>>> import numpy as np
>>> np.set_printoptions(precision=3, suppress=True, linewidth=200, sign=" ")
>>> r0 = np.array([-1, -2, 1, -3])
>>> E = -2 * np.eye(4) + np.outer(r0, r0)
>>> E
array([[-1.,  2., -1.,  3.],
       [ 2.,  2., -2.,  6.],
       [-1., -2., -1., -3.],
       [ 3.,  6., -3.,  7.]])
>>> w, vecs = np.linalg.eigvalsh(E)
Traceback (most recent call last):
  File "<python-input-5>", line 1, in <module>
    w, vecs = np.linalg.eigvalsh(E)
    ^^^^^^^
ValueError: too many values to unpack (expected 2)
>>> w, vecs = np.linalg.eigh(E)
>>> np.round(vecs.T @ E @ vecs, 3) + 0
array([[-2.,  0.,  0.,  0.],
       [ 0., -2.,  0.,  0.],
       [ 0.,  0., -2.,  0.],
       [ 0.,  0.,  0., 13.]])
>>> (w > 1e-8).sum(), (w < -1e-8).sum()
(np.int64(1), np.int64(3))
>>> np.abs(vecs[:, -1]).round(6).argmax()
np.int64(3)
>>> np.abs(vecs[:, -1])
array([ 0.258,  0.516,  0.258,  0.775])
>>> round(float(w.sum()), 3), np.trace(E)
(7.0, np.float64(7.0))
>>> np.round(vecs.T @ vecs, 3) + 0
array([[ 1.,  0.,  0.,  0.],
       [ 0.,  1.,  0.,  0.],
       [ 0.,  0.,  1.,  0.],
       [ 0.,  0.,  0.,  1.]])
>>> rng = np.random.default_rng(60)
>>> lab = rng.permutation(4)
>>> lab
array([ 0,  3,  2,  1])
>>> other = E[lab][:, lab]
>>> np.allclose(other, E)
False
>>> vec = np.array([-2, -8, 3, -4])
>>> rhs = E @ vec
>>> rhs
array([-29., -50.,  27., -91.])
>>> np.linalg.solve(E, rhs)
array([-2., -8.,  3., -4.])
>>> np.linalg.solve(E, 3 * rhs)
array([ -6., -24.,   9., -12.])
>>> np.linalg.solve(E, rhs + E[:, 2])
array([-2., -8.,  4., -4.])
>>> np.round(np.linalg.solve(E.T, E[3]), 3) + 0
array([ 0.,  0.,  0.,  1.])
>>> Q, r_ = np.linalg.qr(E)
>>> r_
array([[ 3.873,  5.68 , -2.84 ,  8.521],
       [ 0.   , -3.967,  1.479, -4.437],
       [ 0.   ,  0.   ,  2.178, -1.027],
       [ 0.   ,  0.   ,  0.   , -3.108]])
>>> np.abs(np.diag(r_))
array([ 3.873,  3.967,  2.178,  3.108])
>>> Q @ r_
array([[-1.,  2., -1.,  3.],
       [ 2.,  2., -2.,  6.],
       [-1., -2., -1., -3.],
       [ 3.,  6., -3.,  7.]])
>>> Q.shape, r_.shape
((4, 4), (4, 4))
>>> np.round(Q.T @ Q, 3) + 0
array([[ 1.,  0.,  0.,  0.],
       [ 0.,  1.,  0.,  0.],
       [ 0.,  0.,  1.,  0.],
       [ 0.,  0.,  0.,  1.]])
